% ipython --no-banner

In [1]: import numpy as np

In [2]: from numpy import linalg as LA

In [3]: np.set_printoptions(suppress=True, linewidth=140)

In [4]: X = np.load("out13.npy")

In [5]: print(X)
[[1 2 1 1]
 [0 2 1 2]
 [2 0 1 1]
 [0 1 0 2]
 [0 1 0 2]]

In [6]: X.sum(axis=1)
Out[6]: array([5, 5, 4, 3, 3])

In [7]: np.abs(X).max()
Out[7]: np.int64(2)

In [8]: np.diff(X, axis=0)
Out[8]: 
array([[-1,  0,  0,  1],
       [ 2, -2,  0, -1],
       [-2,  1, -1,  1],
       [ 0,  0,  0,  0]])

In [9]: P = X @ LA.solve(X.T @ X, X.T)

In [10]: np.round((np.eye(5) - P) @ X, 1) + 0
Out[10]: 
array([[0., 0., 0., 0.],
       [0., 0., 0., 0.],
       [0., 0., 0., 0.],
       [0., 0., 0., 0.],
       [0., 0., 0., 0.]])

In [11]: np.round(LA.eigvalsh(P), 1) + 0
Out[11]: array([0., 1., 1., 1., 1.])

In [12]: np.round(np.diag(P), 1)
Out[12]: array([1. , 1. , 1. , 0.5, 0.5])

In [13]: np.round(P @ X[:, 0], 1) + 0
Out[13]: array([1., 0., 2., 0., 0.])

In [14]: M2 = np.array([[-1, -1, -2], [0, -3, 2]])

In [15]: Z = np.kron(M2, X)

In [16]: Z.shape
Out[16]: (10, 12)

In [17]: mat = np.load("mat.npy")

In [18]: print(mat)
[[-0.9  1.  -1.   0.6 -1. ]
 [ 0.  -1.   0.9 -0.6 -0.4]
 [-0.8  0.9 -1.   0.  -0.9]
 [-1.   1.  -1.  -0.3 -0.8]
 [ 0.2  1.  -0.9  0.9  0.8]
 [-0.8  0.7 -0.9 -0.3 -0.9]
 [ 0.6 -1.   0.8 -0.6 -0.9]
 [-0.9  1.  -1.   0.2 -0.9]
 [-1.  -0.3 -0.6 -0.9 -0.6]
 [-0.5 -1.   1.  -0.9  0.1]
 [-1.   1.  -1.  -0.3  0.9]
 [ 0.  -0.7  0.9 -0.3  0.7]
 [-1.  -0.9  0.9 -0.9  0.7]
 [ 0.5  0.3 -0.9  0.2 -1. ]
 [ 1.   0.6 -0.2  0.9 -0.8]
 [-0.9  0.7 -0.4 -0.2  0.9]
 [-1.   0.9 -0.1 -0.4  1. ]
 [ 1.  -0.9  0.4  0.5 -1. ]]

In [19]: round(float(LA.norm(mat)), 1)
Out[19]: 7.4

In [20]: np.round(LA.svd(mat, compute_uv=False), 1)
Out[20]: array([5.3, 3.9, 3.2, 1. , 0.7])

In [21]: np.round(mat.sum(axis=1), 1)
Out[21]: array([-1.3, -1.1, -1.8, -2.1,  2. , -2.2, -1.1, -1.6, -3.4, -1.3, -0.4,  0.6, -1.2, -0.9,  1.5,  0.1,  0.4,  0. ])

In [22]: cen = mat - mat.mean(axis=0)

In [23]: vecs = LA.svd(cen)[2][:3]

In [24]: M2 = cen - cen @ vecs.T @ vecs

In [25]: np.round(np.cov(cen @ vecs.T, rowvar=False), 1) + 0
Out[25]: 
array([[1.5, 0. , 0. ],
       [0. , 0.9, 0. ],
       [0. , 0. , 0.5]])

In [26]: LA.norm(M2, axis=1).round(6).argmax()
Out[26]: np.int64(0)

In [27]: np.round(np.diag(vecs.T @ vecs), 1)
Out[27]: array([0.7, 0.5, 0.4, 0.4, 0.9])

In [28]: cen = (mat - mat.mean(axis=0)) / mat.std(axis=0)

In [29]: np.round(cen.std(axis=0), 1)
Out[29]: array([1., 1., 1., 1., 1.])

In [30]: c = LA.lstsq(np.delete(cen, 0, axis=1), cen[:, 0])[0]

In [31]: np.abs(c).argmax()
Out[31]: np.int64(2)

In [32]: c.round(1)
Out[32]: array([-0.7,  0.1,  0.9, -0.1])

In [33]: round(1 - np.var(cen[:, 0] - np.delete(cen, 0, axis=1) @ c), 1)
Out[33]: np.float64(0.8)

In [34]: r0, r1 = mat[10], mat[15]

In [35]: np.round(r0 @ r0, 1)
Out[35]: np.float64(3.9)

In [36]: pr = (r0 @ r1) / (r0 @ r0) * r0

In [37]: np.round(r1 - pr, 1) + 0
Out[37]: array([-0.2,  0. ,  0.3,  0. ,  0.2])

In [38]: print(pr.round(1))
[-0.7  0.7 -0.7 -0.2  0.7]

In [39]: F = np.loadtxt("sample8.csv", delimiter=",")

In [40]: F.round(1)
Out[40]: 
array([[-2.1,  0.1,  1.1,  1.9],
       [-1.5, -2. ,  1.7, -0.4],
       [-1.5,  1.1,  0.4,  2.3],
       [-2.1, -1.2,  1.7,  0.8],
       [ 1.8, -0.7, -0.7, -2.2],
       [ 2.1, -0.1, -1.1, -1.9],
       [-1.4, -2. ,  1.7, -0.6],
       [ 0.3, -2. ,  0.7, -2. ],
       [-2. , -1.4,  1.7,  0.5],
       [ 0.7, -1.9,  0.4, -2.2],
       [-1.9, -1.5,  1.7,  0.4],
       [ 0.1, -2.1,  0.9, -1.9],
       [-0.7, -2.2,  1.4, -1.3],
       [ 2. , -0.1, -1.1, -1.9],
       [-1.8, -1.7,  1.7,  0.1],
       [-1.7,  0.8,  0.6,  2.2],
       [-0.7, -2.2,  1.3, -1.4],
       [ 2. , -0.4, -0.9, -2. ],
       [ 1. , -1.6,  0.1, -2.3],
       [-1.5,  1.2,  0.3,  2.3],
       [ 2.1,  1.1, -1.6, -0.9],
       [-0.2, -2.2,  1. , -1.8],
       [-2.1, -1.2,  1.7,  0.8],
       [-0.9,  1.7, -0.2,  2.3],
       [-0.3, -2.2,  1.1, -1.7],
       [-0.1, -2.2,  1. , -1.8],
       [-2.1, -0.7,  1.5,  1.3]])

In [41]: cen = F - F.mean(axis=0)

In [42]: left, s, VT = LA.svd(cen, full_matrices=False)

In [43]: (np.sign(left[:, 0]) == np.sign(left[0, 0])).astype(int)
Out[43]: array([1, 1, 1, 1, 0, 0, 1, 0, 1, 0, 1, 0, 0, 0, 1, 1, 0, 0, 0, 1, 0, 0, 1, 1, 0, 0, 1])

In [44]: LA.matrix_rank(cen)
Out[44]: np.int64(2)

In [45]: print(np.round(cen.mean(axis=0), 1) + 0)
[0. 0. 0. 0.]

In [46]: np.abs(VT[0]).argmax()
Out[46]: np.int64(3)

In [47]: np.searchsorted(np.cumsum(s ** 2) / (s ** 2).sum(), 0.9) + 1
Out[47]: np.int64(2)

In [48]: r0, r1 = F[15], F[14]

In [49]: np.round(r0 @ r1, 1)
Out[49]: np.float64(3.0)

In [50]: round(r0 @ r0, 1)
Out[50]: np.float64(9.0)

In [51]: pr = (r0 @ r1) / (r0 @ r0) * r0

In [52]: round(float(LA.norm(r0 + r1) ** 2 + LA.norm(r0 - r1) ** 2), 1)
Out[52]: 36.0

In [53]: LA.matrix_rank(np.outer(r0, r1))
Out[53]: np.int64(1)

In [54]: print(np.round(np.outer(r0, r1), 1) + 0)
[[ 3.1  3.  -3.  -0.1]
 [-1.4 -1.3  1.4  0. ]
 [-1.1 -1.1  1.1  0. ]
 [-3.9 -3.8  3.8  0.1]]

In [55]: print(np.round(r1 - pr, 1))
[-1.2 -2.   1.5 -0.7]

In [56]: pr.round(1)
Out[56]: array([-0.6,  0.3,  0.2,  0.7])

In [57]: left, s, VT = LA.svd(F)

In [58]: np.argmax(s[:-1] / (s[1:] + 1e-6)) + 1
Out[58]: np.int64(2)

In [59]: M2 = left[:, :2] @ np.diag(s[:2]) @ VT[:2]

In [60]: print(LA.matrix_rank(F, rtol=0.05))
2

In [61]: round(float(LA.norm(F - M2, 2)), 1), np.round(s[2], 1)
Out[61]: (0.0, np.float64(0.0))

In [62]: data = np.loadtxt("w.csv", delimiter=",")

In [63]: data
Out[63]: 
array([[-2. ,  1.4, -0.6],
       [-1.4,  0.7, -0.4],
       [-3.4,  2.3, -1. ],
       [-4.3,  2.8, -1.3],
       [-0.7,  0.8, -0.4],
       [ 4.5, -3. ,  1.3],
       [ 2.4, -1.7,  0.7],
       [ 3.2, -2.1,  1. ],
       [ 0.8, -0.6,  0.2],
       [ 1.1, -0.7,  0.4],
       [ 4.5, -3. ,  1.5],
       [ 3.7, -2.6,  1.2],
       [-1.4,  0.8, -0.5],
       [-1.2,  0.9, -0.3],
       [ 0. , -0.1,  0. ],
       [ 2.5, -1.5,  0.9],
       [ 1. , -0.7,  0.4],
       [-3.4,  2.2, -1.2],
       [-2. ,  1.5, -0.6],
       [ 0.6, -0.4,  0.4],
       [ 0.8, -0.4,  0.1],
       [-1. ,  0.5, -0.4],
       [-0.1,  0. ,  0. ],
       [ 2. , -1.2,  0.6],
       [ 2.8, -2.1,  0.7],
       [-1.1,  0.8, -0.5],
       [ 9.2, -6.2,  3.2]])

In [64]: M2 = np.c_[data[:, :1] @ np.array([[4]]), np.array([1, 4, 0, 2, 3, 5, 2, 2, 4, 5, 1, 2, 3, 1, 3, 4, 0, 1, 4, 2, 0, 1, 5, 1, 0, 0, 1])]

In [65]: M2
Out[65]: 
array([[ -8. ,   1. ],
       [ -5.6,   4. ],
       [-13.6,   0. ],
       [-17.2,   2. ],
       [ -2.8,   3. ],
       [ 18. ,   5. ],
       [  9.6,   2. ],
       [ 12.8,   2. ],
       [  3.2,   4. ],
       [  4.4,   5. ],
       [ 18. ,   1. ],
       [ 14.8,   2. ],
       [ -5.6,   3. ],
       [ -4.8,   1. ],
       [  0. ,   3. ],
       [ 10. ,   4. ],
       [  4. ,   0. ],
       [-13.6,   1. ],
       [ -8. ,   4. ],
       [  2.4,   2. ],
       [  3.2,   0. ],
       [ -4. ,   1. ],
       [ -0.4,   5. ],
       [  8. ,   1. ],
       [ 11.2,   0. ],
       [ -4.4,   0. ],
       [ 36.8,   1. ]])

In [66]: np.round(LA.lstsq(data, M2[:, 0])[0], 1) + 0
Out[66]: array([4., 0., 0.])

In [67]: x0 = np.array([-1, 1])

In [68]: target = M2 @ x0

In [69]: target.round(1)
Out[69]: 
array([  9. ,   9.6,  13.6,  19.2,   5.8, -13. ,  -7.6, -10.8,   0.8,   0.6, -17. , -12.8,   8.6,   5.8,   3. ,  -6. ,  -4. ,  14.6,  12. ,
        -0.4,  -3.2,   5. ,   5.4,  -7. , -11.2,   4.4, -35.8])

In [70]: rng = np.random.default_rng(52)

In [71]: target = target + 0.3 * rng.normal(size=27)

In [72]: target.round(1)
Out[72]: 
array([  8.8,   9.7,  13.6,  19.2,   5.9, -12.8,  -7.5, -10.7,   0.5,   0.8, -17.1, -12.5,   9. ,   5.3,   3.4,  -6.2,  -4.3,  14.5,  12.1,
        -0.1,  -2.4,   4.6,   5.3,  -6.9, -11.4,   3.9, -35.9])

In [73]: c, *_ = LA.lstsq(M2, target)

In [74]: np.round(M2.T @ (target - M2 @ c), 1) + 0
Out[74]: array([0., 0.])

In [75]: c.round()
Out[75]: array([-1.,  1.])

In [76]: Z = data[[17, 24]].astype(float)

In [77]: for _ in range(4):
    ...:     labels = LA.norm(data[:, None] - Z, axis=-1).argmin(axis=1)
    ...:     Z = np.array([data[labels == j].mean(axis=0) for j in range(2)])
    ...: 

In [78]: labels
Out[78]: array([0, 0, 0, 0, 0, 1, 1, 1, 1, 1, 1, 1, 0, 0, 0, 1, 1, 0, 0, 1, 1, 0, 0, 1, 1, 0, 1])

In [79]: Z.round(1)
Out[79]: 
array([[-1.7,  1.1, -0.6],
       [ 2.8, -1.9,  0.9]])

In [80]: K = np.array([[1, 0, 0], [3, 1, 0], [-3, -1, 1]])

In [81]: K
Out[81]: 
array([[ 1,  0,  0],
       [ 3,  1,  0],
       [-3, -1,  1]])

In [82]: r0 = np.array([-2, 4, -1])

In [83]: M2 = K + np.outer(r0, np.eye(3)[2])

In [84]: np.round(LA.det(M2) / LA.det(K), 1), round(1 + LA.solve(K, r0)[2], 1)
Out[84]: (np.float64(4.0), np.float64(4.0))

In [85]: x0 = np.array([-2, -2, 1])

In [86]: target = K @ x0

In [87]: c, lr = np.zeros(3), 1 / LA.norm(K, 2) ** 2

In [88]: for i in range(4):
    ...:     c -= lr * K.T @ (K @ c - target)
    ...:     if i % 1 == 0: print(i, round(LA.norm(K @ c - target), 1))
    ...: 
0 0.6
1 0.6
2 0.6
3 0.6

In [89]: c.round(1)
Out[89]: array([-2.5, -0.8,  0.5])

In [90]: round(LA.cond(K), 1)
Out[90]: np.float64(15.3)

In [91]: O, vecs = LA.qr(K[:, :1])[0], LA.qr(K[:, 1:])[0]

In [92]: s = LA.svd(O.T @ vecs, compute_uv=False)

In [93]: print(s.round(1))
[1.]

In [94]: w, vecs = LA.eig(K)

In [95]: w
Out[95]: array([1., 1., 1.])

In [96]: np.round(np.sort(LA.eigvals(K.T)), 1)
Out[96]: array([1., 1., 1.])

In [97]: m1 = np.load("data.npy")

In [98]: m1
Out[98]: 
array([[6, 3, 6, 3, 6, 3],
       [4, 2, 4, 2, 4, 2],
       [0, 0, 0, 0, 0, 0],
       [6, 3, 6, 3, 6, 3],
       [4, 2, 4, 2, 4, 2],
       [0, 0, 0, 0, 0, 0]])

In [99]: left, s, VT = LA.svd(m1)

In [100]: s.round(1) + 0
Out[100]: array([19.7,  0. ,  0. ,  0. ,  0. ,  0. ])

In [101]: print(np.argmax(s[:-1] / (s[1:] + 1e-6)) + 1)
1

In [102]: M2 = left[:, :1] @ np.diag(s[:1]) @ VT[:1]

In [103]: LA.matrix_rank(m1, rtol=0.05)
Out[103]: np.int64(1)

In [104]: M2.round(1)
Out[104]: 
array([[6., 3., 6., 3., 6., 3.],
       [4., 2., 4., 2., 4., 2.],
       [0., 0., 0., 0., 0., 0.],
       [6., 3., 6., 3., 6., 3.],
       [4., 2., 4., 2., 4., 2.],
       [0., 0., 0., 0., 0., 0.]])
